$ ipython --no-banner

In [1]: import numpy as np

In [2]: np.set_printoptions(precision=4, suppress=True, linewidth=200, sign=" ")

In [3]: def tidy(a):
   ...:     return np.round(a, 4) + 0
   ...: 

In [4]: m1 = np.load("mat.npy")

In [5]: tidy(m1)
Out[5]: 
array([[ 0.823 , -0.0832,  0.149 , -1.0108, -0.2334,  0.2457],
       [-0.0832, -0.1281,  0.5406, -0.6889,  0.4805,  0.4431],
       [ 0.149 ,  0.5406, -0.4941, -0.5916, -0.0929,  0.1699],
       [-1.0108, -0.6889, -0.5916,  0.1968, -0.1549, -0.479 ],
       [-0.2334,  0.4805, -0.0929, -0.1549,  0.206 ,  0.5546],
       [ 0.2457,  0.4431,  0.1699, -0.479 ,  0.5546, -0.6036]])

In [6]: np.linalg.lstsq(m1[:-1].T, m1[-1])[2]
Out[6]: np.int32(5)

In [7]: np.allclose(m1[:-1].T @ np.linalg.lstsq(m1[:-1].T, m1[-1])[0], m1[-1])
Out[7]: True

In [8]: tidy(np.trace(np.linalg.pinv(m1) @ m1))
Out[8]: np.float64(5.0)

In [9]: ev, evecs = np.linalg.eigh(m1)

In [10]: tidy(evecs.T @ evecs)
Out[10]: 
array([[ 1.,  0.,  0.,  0.,  0.,  0.],
       [ 0.,  1.,  0.,  0.,  0.,  0.],
       [ 0.,  0.,  1.,  0.,  0.,  0.],
       [ 0.,  0.,  0.,  1.,  0.,  0.],
       [ 0.,  0.,  0.,  0.,  1.,  0.],
       [ 0.,  0.,  0.,  0.,  0.,  1.]])

In [11]: tidy(np.linalg.eigvalsh(m1 @ m1))
Out[11]: array([ 0.,  1.,  1.,  1.,  1.,  4.])

In [12]: tidy(np.linalg.eigvalsh(m1 + 5 * np.eye(6)))
Out[12]: array([ 4.,  4.,  4.,  5.,  6.,  7.])

In [13]: tidy(evecs.T @ m1 @ evecs)
Out[13]: 
array([[-1.,  0.,  0.,  0.,  0.,  0.],
       [ 0., -1.,  0.,  0.,  0.,  0.],
       [ 0.,  0., -1.,  0.,  0.,  0.],
       [ 0.,  0.,  0.,  0.,  0.,  0.],
       [ 0.,  0.,  0.,  0.,  1.,  0.],
       [ 0.,  0.,  0.,  0.,  0.,  2.]])

In [14]: tidy(np.abs(evecs[:, -1]))
Out[14]: array([ 0.5754,  0.3363,  0.2687,  0.6239,  0.1398,  0.2736])

In [15]: tidy(np.linalg.svd(m1, compute_uv=False))
Out[15]: array([ 2.,  1.,  1.,  1.,  1.,  0.])

In [16]: U, s, VT = np.linalg.svd(m1, full_matrices=False)

In [17]: U.shape, s.shape, VT.shape
Out[17]: ((6, 6), (6,), (6, 6))

In [18]: tidy(s / s[0])
Out[18]: array([ 1. ,  0.5,  0.5,  0.5,  0.5,  0. ])

In [19]: tidy(np.abs(VT[0]))
Out[19]: array([ 0.5754,  0.3363,  0.2687,  0.6239,  0.1398,  0.2736])

In [20]: tidy(VT @ VT.T)
Out[20]: 
array([[ 1.,  0.,  0.,  0.,  0.,  0.],
       [ 0.,  1.,  0.,  0.,  0.,  0.],
       [ 0.,  0.,  1.,  0.,  0.,  0.],
       [ 0.,  0.,  0.,  1.,  0.,  0.],
       [ 0.,  0.,  0.,  0.,  1.,  0.],
       [ 0.,  0.,  0.,  0.,  0.,  1.]])

In [21]: np.allclose(U * s @ VT, m1)
Out[21]: True

In [22]: tidy(s)
Out[22]: array([ 2.,  1.,  1.,  1.,  1.,  0.])

In [23]: tidy(U.T @ U)
Out[23]: 
array([[ 1.,  0.,  0.,  0.,  0.,  0.],
       [ 0.,  1.,  0.,  0.,  0.,  0.],
       [ 0.,  0.,  1.,  0.,  0.,  0.],
       [ 0.,  0.,  0.,  1.,  0.,  0.],
       [ 0.,  0.,  0.,  0.,  1.,  0.],
       [ 0.,  0.,  0.,  0.,  0.,  1.]])

In [24]: (s > 1e-8).sum()
Out[24]: np.int64(5)
